In [1]: import numpy as np

In [2]: from numpy import linalg as LA

In [3]: np.set_printoptions(precision=2, suppress=True, linewidth=200, legacy="1.25")

In [4]: rng = np.random.default_rng(902)

In [5]: ang = np.sort(rng.uniform(-2, 2, 22))

In [6]: E = np.c_[ang, ang ** 2, ang ** 3] @ np.array([[-1, -1, -2], [-1, 1, -2], [1, 0, 2]])

In [7]: E
Out[7]: 
array([[ -8.1 ,   5.34, -16.21],
       [ -4.27,   3.81,  -8.53],
       [ -3.69,   3.55,  -7.37],
       [ -3.55,   3.48,  -7.09],
       [ -3.35,   3.38,  -6.69],
       [ -1.93,   2.62,  -3.87],
       [ -1.93,   2.62,  -3.86],
       [ -0.5 ,   1.58,  -0.99],
       [  0.01,   0.99,   0.01],
       [  0.09,   0.83,   0.18],
       [  0.17,   0.58,   0.34],
       [ -0.18,  -0.13,  -0.36],
       [ -0.45,  -0.23,  -0.9 ],
       [ -0.51,  -0.24,  -1.02],
       [ -0.81,  -0.22,  -1.62],
       [ -0.87,  -0.2 ,  -1.73],
       [ -1.  ,   0.02,  -2.  ],
       [ -0.97,   0.13,  -1.94],
       [ -0.95,   0.18,  -1.9 ],
       [ -0.93,   0.22,  -1.85],
       [  0.08,   1.05,   0.16],
       [  0.1 ,   1.06,   0.19]])

In [8]: U, sig, vt = LA.svd(E)

In [9]: vecs = vt[:(sig > 1e-8).sum()]

In [10]: vec = E[9] + -3 * E[6] + rng.integers(2) * np.eye(3)[1]

In [11]: vec
Out[11]: array([ 5.88, -7.02, 11.77])

In [12]: np.allclose(vecs.T @ vecs @ vec, vec)
Out[12]: True

In [13]: LA.matrix_rank(np.vstack([E, vec]))
Out[13]: 2

In [14]: np.diag(vecs.T @ vecs)
Out[14]: array([0.2, 1. , 0.8])

In [15]: idx = E[:, 2] > np.median(E[:, 2])

In [16]: r0 = E[idx].mean(axis=0) - E[~idx].mean(axis=0)

In [17]: np.argsort(-np.abs(r0).round(6), kind="stable")
Out[17]: array([2, 0, 1])

In [18]: r0
Out[18]: array([ 2.53, -1.85,  5.05])

In [19]: F = np.load("run4.npy")

In [20]: F
Out[20]: 
array([[-3,  0,  0,  0],
       [ 0, -2,  0,  0],
       [ 0,  0, -2,  0],
       [ 0,  0,  0,  0]])

In [21]: U, sig, vt = LA.svd(F)

In [22]: vecs = vt[:(sig > 1e-8).sum()]

In [23]: vec = F[1] + 2 * F[2] + rng.integers(2) * np.eye(4)[3]

In [24]: vec
Out[24]: array([ 0., -2., -4.,  0.])

In [25]: LA.matrix_rank(np.vstack([F, vec]))
Out[25]: 3

In [26]: np.round(LA.norm(vec - vecs.T @ vecs @ vec), 2)
Out[26]: 0.0

In [27]: np.allclose(vecs.T @ vecs @ vec, vec)
Out[27]: True

In [28]: vecs.T @ vecs
Out[28]: 
array([[1., 0., 0., 0.],
       [0., 1., 0., 0.],
       [0., 0., 1., 0.],
       [0., 0., 0., 0.]])

In [29]: round(float(LA.det(F)), 2)
Out[29]: 0.0

In [30]: np.flatnonzero(LA.matrix_power((F != 0) + (F.T != 0) + np.eye(4), 4)[2])
Out[30]: array([2])
